$ python -q
>>> import numpy as np
>>> np.set_printoptions(suppress=True, linewidth=100)
>>> rd = lambda a: np.round(a, 2) + 0
>>> m1 = np.load("layer2.npy")
>>> m1
array([[9, 6, 5, 3, 1, 2, 7, 0, 5, 1, 2],
       [0, 4, 8, 6, 2, 5, 1, 6, 6, 2, 0],
       [0, 3, 6, 1, 2, 7, 3, 3, 4, 2, 4],
       [1, 8, 1, 0, 2, 8, 1, 4, 3, 1, 9],
       [7, 5, 2, 5, 2, 1, 4, 7, 5, 3, 6]])
>>> ang = np.radians(36)
>>> R = np.eye(11)
>>> R[9, 9] = R[7, 7] = np.cos(ang)
>>> R[9, 7], R[7, 9] = -np.sin(ang), np.sin(ang)
>>> rd(R)
array([[ 1.  ,  0.  ,  0.  ,  0.  ,  0.  ,  0.  ,  0.  ,  0.  ,  0.  ,  0.  ,  0.  ],
       [ 0.  ,  1.  ,  0.  ,  0.  ,  0.  ,  0.  ,  0.  ,  0.  ,  0.  ,  0.  ,  0.  ],
       [ 0.  ,  0.  ,  1.  ,  0.  ,  0.  ,  0.  ,  0.  ,  0.  ,  0.  ,  0.  ,  0.  ],
       [ 0.  ,  0.  ,  0.  ,  1.  ,  0.  ,  0.  ,  0.  ,  0.  ,  0.  ,  0.  ,  0.  ],
       [ 0.  ,  0.  ,  0.  ,  0.  ,  1.  ,  0.  ,  0.  ,  0.  ,  0.  ,  0.  ,  0.  ],
       [ 0.  ,  0.  ,  0.  ,  0.  ,  0.  ,  1.  ,  0.  ,  0.  ,  0.  ,  0.  ,  0.  ],
       [ 0.  ,  0.  ,  0.  ,  0.  ,  0.  ,  0.  ,  1.  ,  0.  ,  0.  ,  0.  ,  0.  ],
       [ 0.  ,  0.  ,  0.  ,  0.  ,  0.  ,  0.  ,  0.  ,  0.81,  0.  ,  0.59,  0.  ],
       [ 0.  ,  0.  ,  0.  ,  0.  ,  0.  ,  0.  ,  0.  ,  0.  ,  1.  ,  0.  ,  0.  ],
       [ 0.  ,  0.  ,  0.  ,  0.  ,  0.  ,  0.  ,  0.  , -0.59,  0.  ,  0.81,  0.  ],
       [ 0.  ,  0.  ,  0.  ,  0.  ,  0.  ,  0.  ,  0.  ,  0.  ,  0.  ,  0.  ,  1.  ]])
>>> A2 = m1 @ R.T
>>> rd(np.linalg.det(R)), rd(np.trace(R))
(np.float64(1.0), np.float64(10.62))
>>> rd(A2)
array([[ 9.  ,  6.  ,  5.  ,  3.  ,  1.  ,  2.  ,  7.  ,  0.59,  5.  ,  0.81,  2.  ],
       [ 0.  ,  4.  ,  8.  ,  6.  ,  2.  ,  5.  ,  1.  ,  6.03,  6.  , -1.91,  0.  ],
       [ 0.  ,  3.  ,  6.  ,  1.  ,  2.  ,  7.  ,  3.  ,  3.6 ,  4.  , -0.15,  4.  ],
       [ 1.  ,  8.  ,  1.  ,  0.  ,  2.  ,  8.  ,  1.  ,  3.82,  3.  , -1.54,  9.  ],
       [ 7.  ,  5.  ,  2.  ,  5.  ,  2.  ,  1.  ,  4.  ,  7.43,  5.  , -1.69,  6.  ]])
>>> rd(np.abs(A2 - m1).max(axis=0))
array([0.  , 0.  , 0.  , 0.  , 0.  , 0.  , 0.  , 0.6 , 0.  , 4.69, 0.  ])
>>> m1 @ m1
Traceback (most recent call last):
  File "<python-input-14>", line 1, in <module>
    m1 @ m1
    ~~~^~~~
ValueError: matmul: Input operand 1 has a mismatch in its core dimension 0, with gufunc signature (n?,k),(k,m?)->(n?,m?) (size 5 is different from 11)
>>> C2 = m1.T @ m1
>>> rd(np.linalg.eigvalsh(C2)[::-1])
array([802.45, 133.52, 101.72,  48.16,   9.14,   0.  ,   0.  ,   0.  ,   0.  ,   0.  ,   0.  ])
>>> rd(np.linalg.svd(m1, compute_uv=False) ** 2)
array([802.45, 133.52, 101.72,  48.16,   9.14])
>>> vec = np.array([2, 3, 1, 1, 0, 3, 4, 2, 4, 4, 5])
>>> (m1 * vec).sum(axis=1)
array([112,  89,  99, 124, 131])
>>> m1 @ vec
array([112,  89,  99, 124, 131])
>>> (m1 @ vec).argmax()
np.int64(4)
>>> m1 @ (2 * vec)
array([224, 178, 198, 248, 262])
>>> vec @ m1
Traceback (most recent call last):
  File "<python-input-23>", line 1, in <module>
    vec @ m1
    ~~~~^~~~
ValueError: matmul: Input operand 1 has a mismatch in its core dimension 0, with gufunc signature (n?,k),(k,m?)->(n?,m?) (size 5 is different from 11)
>>> rd(np.linalg.norm(m1, axis=0))
array([11.45, 12.25, 11.4 ,  8.43,  4.12, 11.96,  8.72, 10.49, 10.54,  4.36, 11.7 ])
>>> m1[2] @ m1[3]
np.int64(155)
>>> rd(np.linalg.norm(m1, 1)), rd(np.linalg.norm(m1, np.inf))
(np.float64(26.0), np.float64(47.0))
>>> sv = 10 * 0.9 ** np.arange(11)
>>> rng = np.random.default_rng(666)
>>> M = rng.normal(size=(26, 11)) * rng.permutation(sv)
>>> rd(M)
array([[  0.38,   1.95,  -0.82, -15.36,  22.21,   2.05,   5.44,  12.01,  -4.57,   9.69,  -8.44],
       [  4.31,   5.33,   5.43,  -3.9 ,   9.2 ,  -1.43,  -0.45,   4.59,   0.09,  -2.83, -10.22],
       [ -8.38,   4.68,  -3.16,  -1.05,   3.49,   1.16,  -8.6 ,   5.76,  -0.49,   0.3 ,  -2.03],
       [-11.15,   4.16,   3.58,  -5.84,  11.53,  -2.68,   4.13,   5.08,  -0.67,  -1.92,  -3.13],
       [ -7.71,   4.02,  -0.81,  -6.75, -17.12,  -7.57,  -5.88,   7.1 ,  -4.06,   8.54,   7.43],
       [-15.98,   0.8 ,  -6.74,  -4.22, -25.23,  -0.25,   2.88,   5.02,  -1.99,  -2.62,  -1.21],
       [ -5.32,   2.14,  -1.48,   7.74,   3.35,   0.01,  -1.52,   2.74,  -2.24,  -0.91,  10.86],
       [  1.24,   8.65,   2.37,  -1.34, -13.86,   1.08,  -5.99,  -6.63,  -3.94,  -1.12,   1.82],
       [  8.31,   5.51,  -4.22,   7.44, -10.86,   2.96,  -4.07, -14.94,  -0.32,  -4.64,   0.88],
       [ -1.73,  -4.2 ,   4.57,   7.33,  10.23,   9.01,   0.01,   6.23,   4.94,  -2.86,   7.03],
       [  6.76,  -5.05,   6.79, -10.69,   1.48,   2.54,  -3.33, -11.64,   2.17,   1.43, -21.9 ],
       [-13.02,  -1.29,   1.96,   2.  ,  -1.01,  -2.55,   0.71,  -6.04,   1.12,  -6.12,   3.08],
       [ -5.85,   3.68,  -3.69,  -1.42,  -3.07,  -1.05,  -2.63,  -6.54,   1.41,   8.89,  -8.16],
       [ 16.77,   0.32,   3.16,   7.36,   9.76,   7.18,   6.53,  -6.37,   2.06,  -0.2 ,  -2.89],
       [ -1.21,  -6.03,  -3.49,   7.9 ,   4.5 ,   0.82,   0.93,   1.65,  -2.66,  10.62,  -7.04],
       [  9.21,  -2.11,  -0.52,  -4.97,  -1.68,  -5.46,   2.69,   5.21,  -5.45,   5.18,  17.11],
       [ -4.95,  -9.81,  -2.46,   4.14,   0.56,   9.77,   2.7 ,   5.07,   0.33,  10.86, -14.46],
       [ -1.53,  -0.66,   0.16, -13.12, -15.9 ,   1.82,  -4.59,   6.31,  -4.98,  -3.73,   9.46],
       [ -0.73,   1.98,   3.24,   8.29,  -1.75,   1.49,   2.85, -17.38,  -6.16,  -1.45,  -4.08],
       [  2.26,   4.09,  -4.12,  -1.  ,  14.5 ,   2.46,  -1.72,  -2.  ,   0.01,   1.24, -22.75],
       [-14.14,  -1.88,   2.55, -16.22,  -7.01,  -5.61,   3.76, -10.46,  -7.34,  -6.09, -10.68],
       [-22.74,  13.11,  -2.95,  -6.15,  -5.17,  -1.91,  -1.06,   2.17,  -4.67,   1.22,   3.35],
       [ -7.89,  -4.52,   1.42,  -8.25,  15.85,  -0.44,  -3.34,   4.03,  11.  , -11.71,  11.27],
       [ -0.05,  -3.37,  -0.98,   6.58,   8.3 ,   6.53,   2.21,  -5.8 ,   1.19, -12.01,   5.95],
       [ -1.05,  -0.29,   6.33,   5.55,  15.34,   3.86,   2.67,  17.94,  -8.81,  -0.3 ,  -5.85],
       [ -3.99,   0.35,  -0.4 ,  -0.51, -14.19,   1.46,   1.25, -15.83,  -4.62,  -1.38, -13.94]])
>>> Ac = M - M.mean(axis=0)
>>> V = np.linalg.svd(Ac)[2][:8]
>>> A2 = Ac - Ac @ V.T @ V
>>> rd(A2.std(axis=0))
array([0.49, 1.02, 2.39, 0.78, 0.4 , 2.03, 1.76, 0.5 , 1.39, 0.88, 0.46])
>>> rd(np.linalg.norm(A2) / np.linalg.norm(Ac))
np.float64(0.18)
>>> Ac = (M - M.mean(axis=0)) / M.std(axis=0)
>>> np.argwhere(np.abs(Ac) > 2)
array([[ 2,  6],
       [ 4,  5],
       [ 5,  4],
       [13,  0],
       [16,  1],
       [16,  5],
       [19, 10],
       [21,  0],
       [21,  1],
       [22,  8],
       [24,  7]])
>>> c = np.linalg.lstsq(np.delete(Ac, 4, axis=1), Ac[:, 4])[0]
>>> rd(1 - np.var(Ac[:, 4] - np.delete(Ac, 4, axis=1) @ c))
np.float64(0.61)
>>> np.abs(c).argmax()
np.int64(6)
>>> rd(c)
array([ 0.22,  0.16,  0.22,  0.17, -0.08,  0.33,  0.55,  0.46, -0.08, -0.33])
>>> A2 = M / np.linalg.norm(M, axis=1, keepdims=True)
>>> C2 = A2 @ A2.T
>>> rd(np.linalg.norm(A2, axis=1))
array([1., 1., 1., 1., 1., 1., 1., 1., 1., 1., 1., 1., 1., 1., 1., 1., 1., 1., 1., 1., 1., 1., 1.,
       1., 1., 1.])
>>> rd(np.degrees(np.arccos(np.clip(C2[20, 9], -1, 1))))
np.float64(126.73)
>>> np.argwhere(np.triu(np.abs(C2) > 0.95, 1))
array([], shape=(0, 2), dtype=int64)
>>> rd(C2[20])
array([ 0.03,  0.05,  0.04,  0.34,  0.22,  0.48, -0.46,  0.26, -0.05, -0.6 ,  0.45,  0.5 ,  0.4 ,
       -0.49, -0.25, -0.33,  0.  ,  0.29,  0.28,  0.12,  1.  ,  0.47, -0.04, -0.22, -0.29,  0.66])
>>> A2 = np.array([[-1, 1],
...     [3, -3],
...     [-1, -2],
...     [-2, 3],
...     [-3, -3],
...     [2, -1],
...     [-2, -1],
...     [0, -2],
...     [-1, 2],
...     [-1, -3],
...     [3, -2]])
>>> np.linalg.matrix_rank(np.vstack([M, A2.T]))
np.int64(11)
>>> np.vstack([M, A2.T]).shape
(28, 11)
>>> rd(np.einsum("ij->j", M))
array([-78.17,  21.57,   5.73, -36.45,  13.45,  25.26,  -4.42, -12.71, -38.65,  -1.93, -58.55])
>>> idx = M[:, 6] > np.median(M[:, 6])
>>> r0 = M[idx].mean(axis=0) - M[~idx].mean(axis=0)
>>> idx.astype(int)
array([1, 0, 0, 1, 0, 1, 0, 0, 0, 0, 0, 1, 0, 1, 1, 1, 1, 0, 1, 0, 1, 0, 0, 1, 1, 1])
>>> np.argsort(-np.abs(r0).round(6), kind="stable")
array([ 6,  1,  8, 10,  4,  3,  9,  5,  7,  2,  0])
>>> ((M - M.mean(axis=0)) @ r0 > 0).astype(int)
array([1, 1, 0, 1, 0, 0, 0, 0, 0, 1, 1, 0, 0, 1, 1, 0, 1, 0, 1, 1, 1, 0, 0, 1, 1, 1])
>>> rd((((M - M.mean(axis=0)) @ r0 > 0) == idx).mean())
np.float64(0.73)
>>> rd(r0)
array([-0.13, -4.  ,  0.39,  1.99,  2.25,  0.61,  6.3 , -0.55, -2.81,  0.8 , -2.51])
>>> data = np.loadtxt("test10.csv", delimiter=",")
>>> data
array([[ 4.,  3., -1.,  1., -4.,  1.,  3.,  2.,  0.,  5., -7.,  5.],
       [ 4.,  9.,  1.,  1.,  2., -6.,  2.,  6.,  8.,  8.,  5.,  1.],
       [-3.,  6.,  7., -2., -2., -3.,  4., -6., -4.,  4.,  6., -9.],
       [ 4., -8.,  0.,  3.,  1.,  1.,  6., -4., -7., -4.,  5.,  6.],
       [-7.,  2.,  7., -5., -8., -9.,  8., -7.,  7., -7.,  9.,  9.],
       [ 1.,  6.,  0., -5., -4.,  6., -9., -4., -2.,  6., -8.,  5.],
       [ 4., -5., -3.,  2.,  7., -6.,  4.,  9., -3.,  1.,  8.,  0.],
       [ 9.,  9.,  9.,  2., -2.,  2., -6., -4., -8., -5.,  7.,  5.],
       [ 8., -3., -1.,  8., -9., -2.,  8., -8., -6.,  8.,  3., -6.],
       [-8.,  1., -7.,  8., -6., -7., -7., -5.,  7.,  5., -5., -2.],
       [-3.,  9.,  6., -9.,  0., -7., -8., -1.,  9., -6., -5., -8.],
       [ 3., -4., -3.,  0.,  4., -6., -3.,  6., -9.,  7.,  5., -1.]])
>>> A2 = np.linalg.inv(data)
>>> rd(np.linalg.inv(A2))
array([[ 4.,  3., -1.,  1., -4.,  1.,  3.,  2.,  0.,  5., -7.,  5.],
       [ 4.,  9.,  1.,  1.,  2., -6.,  2.,  6.,  8.,  8.,  5.,  1.],
       [-3.,  6.,  7., -2., -2., -3.,  4., -6., -4.,  4.,  6., -9.],
       [ 4., -8.,  0.,  3.,  1.,  1.,  6., -4., -7., -4.,  5.,  6.],
       [-7.,  2.,  7., -5., -8., -9.,  8., -7.,  7., -7.,  9.,  9.],
       [ 1.,  6.,  0., -5., -4.,  6., -9., -4., -2.,  6., -8.,  5.],
       [ 4., -5., -3.,  2.,  7., -6.,  4.,  9., -3.,  1.,  8.,  0.],
       [ 9.,  9.,  9.,  2., -2.,  2., -6., -4., -8., -5.,  7.,  5.],
       [ 8., -3., -1.,  8., -9., -2.,  8., -8., -6.,  8.,  3., -6.],
       [-8.,  1., -7.,  8., -6., -7., -7., -5.,  7.,  5., -5., -2.],
       [-3.,  9.,  6., -9.,  0., -7., -8., -1.,  9., -6., -5., -8.],
       [ 3., -4., -3.,  0.,  4., -6., -3.,  6., -9.,  7.,  5., -1.]])
>>> rd(np.linalg.slogdet(data)[0])
np.float64(-1.0)
>>> (np.abs(A2) > 1e-9).astype(int)
array([[1, 1, 1, 1, 1, 1, 1, 1, 1, 1, 1, 1],
       [1, 1, 1, 1, 1, 1, 1, 1, 1, 1, 1, 1],
       [1, 1, 1, 1, 1, 1, 1, 1, 1, 1, 1, 1],
       [1, 1, 1, 1, 1, 1, 1, 1, 1, 1, 1, 1],
       [1, 1, 1, 1, 1, 1, 1, 1, 1, 1, 1, 1],
       [1, 1, 1, 1, 1, 1, 1, 1, 1, 1, 1, 1],
       [1, 1, 1, 1, 1, 1, 1, 1, 1, 1, 1, 1],
       [1, 1, 1, 1, 1, 1, 1, 1, 1, 1, 1, 1],
       [1, 1, 1, 1, 1, 1, 1, 1, 1, 1, 1, 1],
       [1, 1, 1, 1, 1, 1, 1, 1, 1, 1, 1, 1],
       [1, 1, 1, 1, 1, 1, 1, 1, 1, 1, 1, 1],
       [1, 1, 1, 1, 1, 1, 1, 1, 1, 1, 1, 1]])
>>> rd(np.linalg.svd(data, compute_uv=False))
array([33.96, 29.09, 25.55, 24.84, 23.03, 18.33, 14.42, 11.57,  8.76,  4.59,  3.04,  0.68])
>>> rd(data.mean(axis=0))
array([ 1.33,  2.08,  1.25,  0.33, -1.75, -3.  ,  0.17, -1.33, -0.67,  1.83,  1.92,  0.42])
>>> data.shape
(12, 12)
>>> np.unravel_index(np.abs(data).argmax(), data.shape)
(np.int64(1), np.int64(1))
>>> np.abs(data).max()
np.float64(9.0)
>>> A2 = data / np.linalg.norm(data, axis=1, keepdims=True)
>>> C2 = A2 @ A2.T
>>> (C2 - 2 * np.eye(12)).round(6).argmax(axis=1)
array([ 5,  6,  8,  8,  2,  0, 11,  3,  2, 10,  2,  6])
>>> (np.abs(C2) > 0.9).astype(int)
array([[1, 0, 0, 0, 0, 0, 0, 0, 0, 0, 0, 0],
       [0, 1, 0, 0, 0, 0, 0, 0, 0, 0, 0, 0],
       [0, 0, 1, 0, 0, 0, 0, 0, 0, 0, 0, 0],
       [0, 0, 0, 1, 0, 0, 0, 0, 0, 0, 0, 0],
       [0, 0, 0, 0, 1, 0, 0, 0, 0, 0, 0, 0],
       [0, 0, 0, 0, 0, 1, 0, 0, 0, 0, 0, 0],
       [0, 0, 0, 0, 0, 0, 1, 0, 0, 0, 0, 0],
       [0, 0, 0, 0, 0, 0, 0, 1, 0, 0, 0, 0],
       [0, 0, 0, 0, 0, 0, 0, 0, 1, 0, 0, 0],
       [0, 0, 0, 0, 0, 0, 0, 0, 0, 1, 0, 0],
       [0, 0, 0, 0, 0, 0, 0, 0, 0, 0, 1, 0],
       [0, 0, 0, 0, 0, 0, 0, 0, 0, 0, 0, 1]])
>>> np.argwhere(np.triu(np.abs(C2) > 0.95, 1))
array([], shape=(0, 2), dtype=int64)
>>> rd(C2[5])
array([ 0.5 , -0.11, -0.12, -0.38, -0.25,  1.  , -0.69,  0.25, -0.15,  0.18,  0.18, -0.18])
>>> rd(np.degrees(np.arccos(np.clip(C2[5, 0], -1, 1))))
np.float64(60.04)
>>> A2 = np.array([[-3, -5],
...     [3, 1],
...     [-4, -2],
...     [1, 2],
...     [-5, -3],
...     [-2, -4],
...     [5, -1],
...     [-2, -5],
...     [-2, -1],
...     [4, -4],
...     [-4, 4],
...     [-1, 5]])
>>> np.einsum("ik,kj->ij", data, A2)
array([[ 74., -41.],
       [  7., -40.],
       [ 54.,  14.],
       [-30.,  58.],
       [ 19., 202.],
       [ 36., -21.],
       [-56., -30.],
       [-87.,  55.],
       [122.,  -2.],
       [110.,  92.],
       [-35., -10.],
       [-17., -32.]])
>>> A2.T @ data.T
array([[ 74.,   7.,  54., -30.,  19.,  36., -56., -87., 122., 110., -35., -17.],
       [-41., -40.,  14.,  58., 202., -21., -30.,  55.,  -2.,  92., -10., -32.]])
>>> np.linalg.matrix_rank(data @ A2)
np.int64(2)
>>> np.einsum("ij,ij->i", data, data)
array([156., 333., 312., 269., 645., 340., 310., 470., 496., 440., 527., 287.])
>>> W1 = np.array([[-3, 0],
...     [3, 3],
...     [-2, -3],
...     [1, 2],
...     [-3, -3],
...     [2, -3],
...     [3, 2],
...     [1, -3],
...     [-2, 1],
...     [2, 0],
...     [3, -3],
...     [1, 1]])
>>> c = np.array([0, 1])
>>> H = np.maximum(data @ W1 + c, 0)
>>> (H > 0).astype(int)
array([[1, 1],
       [1, 1],
       [1, 1],
       [1, 0],
       [1, 1],
       [0, 1],
       [1, 0],
       [1, 0],
       [1, 1],
       [1, 1],
       [0, 1],
       [1, 0]])
>>> np.linalg.matrix_rank(H)
np.int64(2)
>>> W2 = np.array([[1, 3], [3, 3]])
>>> W1 @ W2
array([[ -3,  -9],
       [ 12,  18],
       [-11, -15],
       [  7,   9],
       [-12, -18],
       [ -7,  -3],
       [  9,  15],
       [ -8,  -6],
       [  1,  -3],
       [  2,   6],
       [ -6,   0],
       [  4,   6]])
